% python3 -q
>>> import numpy as np
>>> from numpy import linalg as LA
>>> np.set_printoptions(precision=2, suppress=True, linewidth=160)
>>> tidy = lambda a: np.round(a, 2) + 0
>>> feats = np.array([[-1, -5, -9, -5], [9, -3, 0, -3], [-4, -5, 7, -8], [-3, 8, -3, 9]])
>>> feats
array([[-1, -5, -9, -5],
       [ 9, -3,  0, -3],
       [-4, -5,  7, -8],
       [-3,  8, -3,  9]])
>>> f = np.array([0, 1, 0, 1])
>>> out = feats + np.outer(f, np.eye(4)[0])
>>> out
array([[-1., -5., -9., -5.],
       [10., -3.,  0., -3.],
       [-4., -5.,  7., -8.],
       [-2.,  8., -3.,  9.]])
>>> q, R = LA.qr(feats)
>>> tidy(np.abs(np.diag(R)))
array([10.34, 10.8 , 11.65,  0.99])
>>> tidy(q @ R)
array([[-1., -5., -9., -5.],
       [ 9., -3.,  0., -3.],
       [-4., -5.,  7., -8.],
       [-3.,  8., -3.,  9.]])
>>> tidy(abs(R[0, 0])), tidy(LA.norm(feats[:, 0]))
(np.float64(10.34), np.float64(10.34))
>>> q.shape, R.shape
((4, 4), (4, 4))
>>> out = np.array([[1, 0, -1], [1, -2, -2], [-1, 0, -2], [0, 2, 1]])
>>> LA.matrix_rank(np.vstack([feats, out.T]))
np.int64(4)
>>> out.T @ feats.T
array([[  3,   6, -16,   8],
       [  0,   0,  -6,   2],
       [ 24,  -6,  -8,   2]])
>>> M = np.array([[0, -9, 0, 0], [0, 0, 4, 0], [0, 0, 0, 0], [6, 0, 0, 0]])
>>> round(np.log10(LA.cond(feats)))
1
>>> LA.matrix_rank(feats, rtol=0.1)
np.int64(3)
>>> tidy(LA.norm(feats, 2) / LA.norm(feats))
np.float64(0.75)
>>> tidy(np.abs(LA.svd(feats)[2][-1]))
array([0.08, 0.76, 0.09, 0.64])
>>> LA.cond(feats) > 100
np.False_
>>> r = LA.matrix_rank(M)
>>> r
np.int64(3)
>>> null = LA.svd(M)[2][r:].T
>>> null.shape
(4, 1)
>>> np.allclose(M @ null, 0)
True
>>> M @ null
array([[0.],
       [0.],
       [0.],
       [0.]])
>>> [int(LA.matrix_rank(np.delete(M, i, axis=0))) for i in range(4)]
[2, 2, 3, 2]
>>> null @ null.T
array([[0., 0., 0., 0.],
       [0., 0., 0., 0.],
       [0., 0., 0., 0.],
       [0., 0., 0., 1.]])
>>> [int(LA.matrix_rank(M[:i])) for i in range(1, len(M) + 1)]
[1, 2, 2, 3]
